>>> import numpy as np
>>> import numpy.linalg as la
>>> np.set_printoptions(precision=3, suppress=True, linewidth=140)
>>> def rnd(a):
...     return np.round(a, 3) + 0
... 
>>> J = np.load("block14.npy")
>>> print(J)
[[0 0 0 0 0 0 1]
 [0 0 1 0 1 1 1]
 [0 1 0 1 0 1 0]
 [0 0 1 0 0 0 1]
 [0 1 0 0 0 1 1]
 [0 1 1 0 1 0 0]
 [1 1 0 1 1 0 0]]
>>> C2 = J.T @ J
>>> print(rnd(la.svd(J, compute_uv=False) ** 2))
[10.023  4.616  2.824  1.172  0.783  0.518  0.064]
>>> la.matrix_rank(C2)
np.int64(7)
>>> np.trace(C2), (J ** 2).sum()
(np.int64(20), np.int64(20))
>>> rnd(la.eigvalsh(C2)[::-1])
array([10.023,  4.616,  2.824,  1.172,  0.783,  0.518,  0.064])
>>> x = np.array([0, 2, 1, 2, -5, -3, 5])
>>> y = J @ x
>>> y
array([ 5, -2,  1,  6,  4, -2, -1])
>>> rnd(la.solve(J, y))
array([ 0.,  2.,  1.,  2., -5., -3.,  5.])
>>> data = np.load("data.npy")
>>> data
array([[3., 1., 0., 0., 0., 0., 0., 0., 0., 0., 0.],
       [0., 3., 1., 0., 0., 0., 0., 0., 0., 0., 0.],
       [0., 0., 3., 1., 0., 0., 0., 0., 0., 0., 0.],
       [0., 0., 0., 3., 1., 0., 0., 0., 0., 0., 0.],
       [0., 0., 0., 0., 3., 1., 0., 0., 0., 0., 0.],
       [0., 0., 0., 0., 0., 3., 1., 0., 0., 0., 0.],
       [0., 0., 0., 0., 0., 0., 3., 1., 0., 0., 0.],
       [0., 0., 0., 0., 0., 0., 0., 3., 1., 0., 0.],
       [0., 0., 0., 0., 0., 0., 0., 0., 3., 1., 0.],
       [0., 0., 0., 0., 0., 0., 0., 0., 0., 3., 1.],
       [0., 0., 0., 0., 0., 0., 0., 0., 0., 0., 3.]])
>>> other = data[0, 0] * data[1:] - np.outer(data[1:, 0], data[0])
>>> other
array([[0., 9., 3., 0., 0., 0., 0., 0., 0., 0., 0.],
       [0., 0., 9., 3., 0., 0., 0., 0., 0., 0., 0.],
       [0., 0., 0., 9., 3., 0., 0., 0., 0., 0., 0.],
       [0., 0., 0., 0., 9., 3., 0., 0., 0., 0., 0.],
       [0., 0., 0., 0., 0., 9., 3., 0., 0., 0., 0.],
       [0., 0., 0., 0., 0., 0., 9., 3., 0., 0., 0.],
       [0., 0., 0., 0., 0., 0., 0., 9., 3., 0., 0.],
       [0., 0., 0., 0., 0., 0., 0., 0., 9., 3., 0.],
       [0., 0., 0., 0., 0., 0., 0., 0., 0., 9., 3.],
       [0., 0., 0., 0., 0., 0., 0., 0., 0., 0., 9.]])
>>> data[:, 0] / data[0, 0]
array([1., 0., 0., 0., 0., 0., 0., 0., 0., 0., 0.])
>>> la.matrix_rank(other), la.matrix_rank(data)
(np.int64(10), np.int64(11))
>>> np.prod(np.diag(data)), rnd(la.det(data))
(np.float64(177147.0), np.float64(177147.0))
>>> data @ data
array([[9., 6., 1., 0., 0., 0., 0., 0., 0., 0., 0.],
       [0., 9., 6., 1., 0., 0., 0., 0., 0., 0., 0.],
       [0., 0., 9., 6., 1., 0., 0., 0., 0., 0., 0.],
       [0., 0., 0., 9., 6., 1., 0., 0., 0., 0., 0.],
       [0., 0., 0., 0., 9., 6., 1., 0., 0., 0., 0.],
       [0., 0., 0., 0., 0., 9., 6., 1., 0., 0., 0.],
       [0., 0., 0., 0., 0., 0., 9., 6., 1., 0., 0.],
       [0., 0., 0., 0., 0., 0., 0., 9., 6., 1., 0.],
       [0., 0., 0., 0., 0., 0., 0., 0., 9., 6., 1.],
       [0., 0., 0., 0., 0., 0., 0., 0., 0., 9., 6.],
       [0., 0., 0., 0., 0., 0., 0., 0., 0., 0., 9.]])
>>> T = np.stack([data, 4 * data, data[::-1]])
>>> (T @ data.T).shape
(3, 11, 11)
>>> np.einsum("bij,cij->bc", T, T)
array([[ 109.,  436.,   10.],
       [ 436., 1744.,   40.],
       [  10.,   40.,  109.]])
>>> rng = np.random.default_rng(950487)
>>> labels = rng.permutation(11)
>>> labels
array([ 2,  5,  1,  6,  9,  3,  8,  7, 10,  4,  0])
>>> other = data[labels][:, labels]
>>> other
array([[3., 0., 0., 0., 0., 1., 0., 0., 0., 0., 0.],
       [0., 3., 0., 1., 0., 0., 0., 0., 0., 0., 0.],
       [1., 0., 3., 0., 0., 0., 0., 0., 0., 0., 0.],
       [0., 0., 0., 3., 0., 0., 0., 1., 0., 0., 0.],
       [0., 0., 0., 0., 3., 0., 0., 0., 1., 0., 0.],
       [0., 0., 0., 0., 0., 3., 0., 0., 0., 1., 0.],
       [0., 0., 0., 0., 1., 0., 3., 0., 0., 0., 0.],
       [0., 0., 0., 0., 0., 0., 1., 3., 0., 0., 0.],
       [0., 0., 0., 0., 0., 0., 0., 0., 3., 0., 0.],
       [0., 1., 0., 0., 0., 0., 0., 0., 0., 3., 0.],
       [0., 0., 1., 0., 0., 0., 0., 0., 0., 0., 3.]])
>>> print(rnd(np.sort(np.abs(la.eigvals(other)))))
[3. 3. 3. 3. 3. 3. 3. 3. 3. 3. 3.]
>>> np.trace(other)
np.float64(33.0)
>>> np.allclose(other, data)
False
>>> Uu, sig, VT = la.svd(other, full_matrices=False)
>>> rnd(sig)
array([3.973, 3.894, 3.765, 3.591, 3.378, 3.137, 2.878, 2.619, 2.378, 2.179, 2.047])
>>> np.allclose(Uu * sig @ VT, other)
True
>>> print(Uu.shape, sig.shape, VT.shape)
(11, 11) (11,) (11, 11)
>>> rnd(np.cumsum(sig ** 2) / np.sum(sig ** 2))
array([0.145, 0.284, 0.414, 0.532, 0.637, 0.727, 0.803, 0.866, 0.918, 0.962, 1.   ])
>>> (sig > 1e-8).sum()
np.int64(11)
>>> rnd(Uu.T @ other @ VT.T)
array([[3.973, 0.   , 0.   , 0.   , 0.   , 0.   , 0.   , 0.   , 0.   , 0.   , 0.   ],
       [0.   , 3.894, 0.   , 0.   , 0.   , 0.   , 0.   , 0.   , 0.   , 0.   , 0.   ],
       [0.   , 0.   , 3.765, 0.   , 0.   , 0.   , 0.   , 0.   , 0.   , 0.   , 0.   ],
       [0.   , 0.   , 0.   , 3.591, 0.   , 0.   , 0.   , 0.   , 0.   , 0.   , 0.   ],
       [0.   , 0.   , 0.   , 0.   , 3.378, 0.   , 0.   , 0.   , 0.   , 0.   , 0.   ],
       [0.   , 0.   , 0.   , 0.   , 0.   , 3.137, 0.   , 0.   , 0.   , 0.   , 0.   ],
       [0.   , 0.   , 0.   , 0.   , 0.   , 0.   , 2.878, 0.   , 0.   , 0.   , 0.   ],
       [0.   , 0.   , 0.   , 0.   , 0.   , 0.   , 0.   , 2.619, 0.   , 0.   , 0.   ],
       [0.   , 0.   , 0.   , 0.   , 0.   , 0.   , 0.   , 0.   , 2.378, 0.   , 0.   ],
       [0.   , 0.   , 0.   , 0.   , 0.   , 0.   , 0.   , 0.   , 0.   , 2.179, 0.   ],
       [0.   , 0.   , 0.   , 0.   , 0.   , 0.   , 0.   , 0.   , 0.   , 0.   , 2.047]])
>>> rnd(VT @ VT.T)
array([[1., 0., 0., 0., 0., 0., 0., 0., 0., 0., 0.],
       [0., 1., 0., 0., 0., 0., 0., 0., 0., 0., 0.],
       [0., 0., 1., 0., 0., 0., 0., 0., 0., 0., 0.],
       [0., 0., 0., 1., 0., 0., 0., 0., 0., 0., 0.],
       [0., 0., 0., 0., 1., 0., 0., 0., 0., 0., 0.],
       [0., 0., 0., 0., 0., 1., 0., 0., 0., 0., 0.],
       [0., 0., 0., 0., 0., 0., 1., 0., 0., 0., 0.],
       [0., 0., 0., 0., 0., 0., 0., 1., 0., 0., 0.],
       [0., 0., 0., 0., 0., 0., 0., 0., 1., 0., 0.],
       [0., 0., 0., 0., 0., 0., 0., 0., 0., 1., 0.],
       [0., 0., 0., 0., 0., 0., 0., 0., 0., 0., 1.]])
>>> theta = np.deg2rad(30)
>>> mat = np.eye(8)
>>> mat[np.ix_([2, 3], [2, 3])] = [[np.cos(theta), -np.sin(theta)], [np.sin(theta), np.cos(theta)]]
>>> rnd(mat)
array([[ 1.   ,  0.   ,  0.   ,  0.   ,  0.   ,  0.   ,  0.   ,  0.   ],
       [ 0.   ,  1.   ,  0.   ,  0.   ,  0.   ,  0.   ,  0.   ,  0.   ],
       [ 0.   ,  0.   ,  0.866, -0.5  ,  0.   ,  0.   ,  0.   ,  0.   ],
       [ 0.   ,  0.   ,  0.5  ,  0.866,  0.   ,  0.   ,  0.   ,  0.   ],
       [ 0.   ,  0.   ,  0.   ,  0.   ,  1.   ,  0.   ,  0.   ,  0.   ],
       [ 0.   ,  0.   ,  0.   ,  0.   ,  0.   ,  1.   ,  0.   ,  0.   ],
       [ 0.   ,  0.   ,  0.   ,  0.   ,  0.   ,  0.   ,  1.   ,  0.   ],
       [ 0.   ,  0.   ,  0.   ,  0.   ,  0.   ,  0.   ,  0.   ,  1.   ]])
>>> O, R = la.qr(mat)
>>> rnd(O)
array([[ 1.   ,  0.   ,  0.   ,  0.   ,  0.   ,  0.   ,  0.   ,  0.   ],
       [ 0.   ,  1.   ,  0.   ,  0.   ,  0.   ,  0.   ,  0.   ,  0.   ],
       [ 0.   ,  0.   , -0.866, -0.5  ,  0.   ,  0.   ,  0.   ,  0.   ],
       [ 0.   ,  0.   , -0.5  ,  0.866,  0.   ,  0.   ,  0.   ,  0.   ],
       [ 0.   ,  0.   ,  0.   ,  0.   ,  1.   ,  0.   ,  0.   ,  0.   ],
       [ 0.   ,  0.   ,  0.   ,  0.   ,  0.   ,  1.   ,  0.   ,  0.   ],
       [ 0.   ,  0.   ,  0.   ,  0.   ,  0.   ,  0.   ,  1.   ,  0.   ],
       [ 0.   ,  0.   ,  0.   ,  0.   ,  0.   ,  0.   ,  0.   ,  1.   ]])
>>> abs(R[0, 0]), rnd(la.norm(mat[:, 0]))
(np.float64(1.0), np.float64(1.0))
>>> np.allclose(R.T @ R, mat.T @ mat)
True
>>> print(rnd(la.svd(O, compute_uv=False)))
[1. 1. 1. 1. 1. 1. 1. 1.]
>>> w1 = np.array([[4, 6], [6, 4], [9, 2], [0, 7], [2, 0], [4, 5], [8, 7], [9, 7]])
>>> b = np.array([1, 0])
>>> hid = np.maximum(mat @ w1 + b, 0)
>>> (hid > 0).mean(axis=0)
array([1.  , 0.75])
>>> basis = np.array([[8, 1, 0], [9, 0, 2]])
>>> (hid @ basis).round(6).argmax(axis=1)
array([0, 0, 0, 0, 0, 0, 0, 0])
>>> w1 @ basis
array([[ 86,   4,  12],
       [ 84,   6,   8],
       [ 90,   9,   4],
       [ 63,   0,  14],
       [ 16,   2,   0],
       [ 77,   4,  10],
       [127,   8,  14],
       [135,   9,  14]])
>>> E = np.array([[-8, 3, -9, 6],
...     [-6, 2, -6, 4],
...     [-5, -3, -3, 0],
...     [5, -8, 6, -9],
...     [-9, 1, -2, 2],
...     [2, -8, -8, 8],
...     [8, -9, 2, -7],
...     [-7, -6, 0, 0],
...     [7, -7, -9, -7],
...     [-8, -5, 6, 5],
...     [4, 0, -6, 3]])
>>> E[7] = E[9]
>>> E
array([[-8,  3, -9,  6],
       [-6,  2, -6,  4],
       [-5, -3, -3,  0],
       [ 5, -8,  6, -9],
       [-9,  1, -2,  2],
       [ 2, -8, -8,  8],
       [ 8, -9,  2, -7],
       [-8, -5,  6,  5],
       [ 7, -7, -9, -7],
       [-8, -5,  6,  5],
       [ 4,  0, -6,  3]])
>>> # row 9 repeats row 7
>>> T = np.stack([E, 2 * E, E[::-1]])
>>> (T @ E.T).shape
(3, 11, 11)
>>> basis = E[[3, 10]].astype(float)
>>> for _ in range(5):
...     labels = la.norm(E[:, None] - basis, axis=-1).argmin(axis=1)
...     basis = np.array([E[labels == j].mean(axis=0) for j in range(2)])
... 
>>> labels
array([1, 1, 1, 0, 1, 1, 0, 1, 0, 1, 1])
>>> np.abs(basis[1] - basis[0]).argmax()
np.int64(3)
>>> print(rnd(basis))
[[ 6.667 -8.    -0.333 -7.667]
 [-4.75  -1.875 -2.75   4.125]]
